In [1]: import numpy as np

In [2]: import numpy.linalg as la

In [3]: np.set_printoptions(suppress=True, linewidth=140)

In [4]: F = np.load("x.npy")

In [5]: F
Out[5]: 
array([[ 0,  0,  0,  0,  0,  0],
       [ 2,  2,  0,  0,  0,  0],
       [-1, -1,  1,  0,  0,  0],
       [-2,  2,  1,  1,  0,  0],
       [-1,  1, -2,  0, -2,  0],
       [-1, -1, -1,  0, -2, -1]])

In [6]: x = np.array([-3, -2, 0, 3, -2, -2])

In [7]: h = np.maximum(F @ x, 0)

In [8]: F * (h > 1e-9)[:, None]
Out[8]: 
array([[ 0,  0,  0,  0,  0,  0],
       [ 0,  0,  0,  0,  0,  0],
       [-1, -1,  1,  0,  0,  0],
       [-2,  2,  1,  1,  0,  0],
       [-1,  1, -2,  0, -2,  0],
       [-1, -1, -1,  0, -2, -1]])

In [9]: np.round(np.tanh(F @ x), 2)
Out[9]: array([ 0., -1.,  1.,  1.,  1.,  1.])

In [10]: F.T @ h
Out[10]: array([-31,  -1, -11,   5, -32, -11])

In [11]: left, s, vt = la.svd(F)

In [12]: vecs = vt[:(s > 1e-8).sum()]

In [13]: rng = np.random.default_rng(912)

In [14]: x = F[0] + 5 * F[1] + rng.integers(2) * np.eye(6)[2]

In [15]: x
Out[15]: array([10., 10.,  1.,  0.,  0.,  0.])

In [16]: round(float(la.norm(x - vecs.T @ vecs @ x)), 2)
Out[16]: 0.0

In [17]: la.matrix_rank(np.vstack([F, x]))
Out[17]: np.int64(5)

In [18]: feats = np.loadtxt("block17.csv", delimiter=",")

In [19]: feats
Out[19]: 
array([[0., 0., 0., 0., 1., 0., 0., 1., 1., 0., 1., 1., 1.],
       [0., 0., 1., 0., 1., 0., 0., 0., 0., 0., 1., 0., 1.],
       [0., 1., 0., 0., 1., 0., 0., 1., 1., 0., 1., 1., 1.],
       [0., 0., 0., 0., 0., 1., 0., 0., 0., 0., 0., 0., 0.],
       [1., 1., 1., 0., 0., 0., 0., 1., 1., 0., 1., 1., 1.],
       [0., 0., 0., 1., 0., 0., 1., 0., 0., 1., 0., 0., 0.],
       [0., 0., 0., 0., 0., 1., 0., 0., 0., 1., 0., 0., 0.],
       [1., 0., 1., 0., 1., 0., 0., 0., 1., 0., 0., 1., 1.],
       [1., 0., 1., 0., 1., 0., 0., 1., 0., 0., 1., 0., 1.],
       [0., 0., 0., 0., 0., 1., 1., 0., 0., 0., 0., 0., 0.],
       [1., 1., 1., 0., 1., 0., 0., 0., 1., 0., 0., 1., 1.],
       [1., 0., 1., 0., 1., 0., 0., 1., 0., 0., 1., 0., 1.],
       [1., 1., 1., 0., 1., 0., 0., 1., 1., 0., 1., 1., 0.]])

In [20]: left, s, vt = la.svd(feats)

In [21]: vecs = vt[:(s > 1e-8).sum()]

In [22]: x = feats[8] + 5 * feats[4] + rng.integers(2) * np.eye(13)[4]

In [23]: x
Out[23]: array([6., 5., 6., 0., 2., 0., 0., 6., 5., 0., 6., 5., 6.])

In [24]: la.matrix_rank(np.vstack([feats, x]))
Out[24]: np.int64(11)

In [25]: round(float(la.norm(x - vecs.T @ vecs @ x)), 2)
Out[25]: 0.0

In [26]: np.round(np.diag(vecs.T @ vecs), 2)
Out[26]: array([0.75, 1.  , 0.75, 1.  , 1.  , 1.  , 1.  , 0.75, 0.5 , 1.  , 0.75, 0.5 , 1.  ])
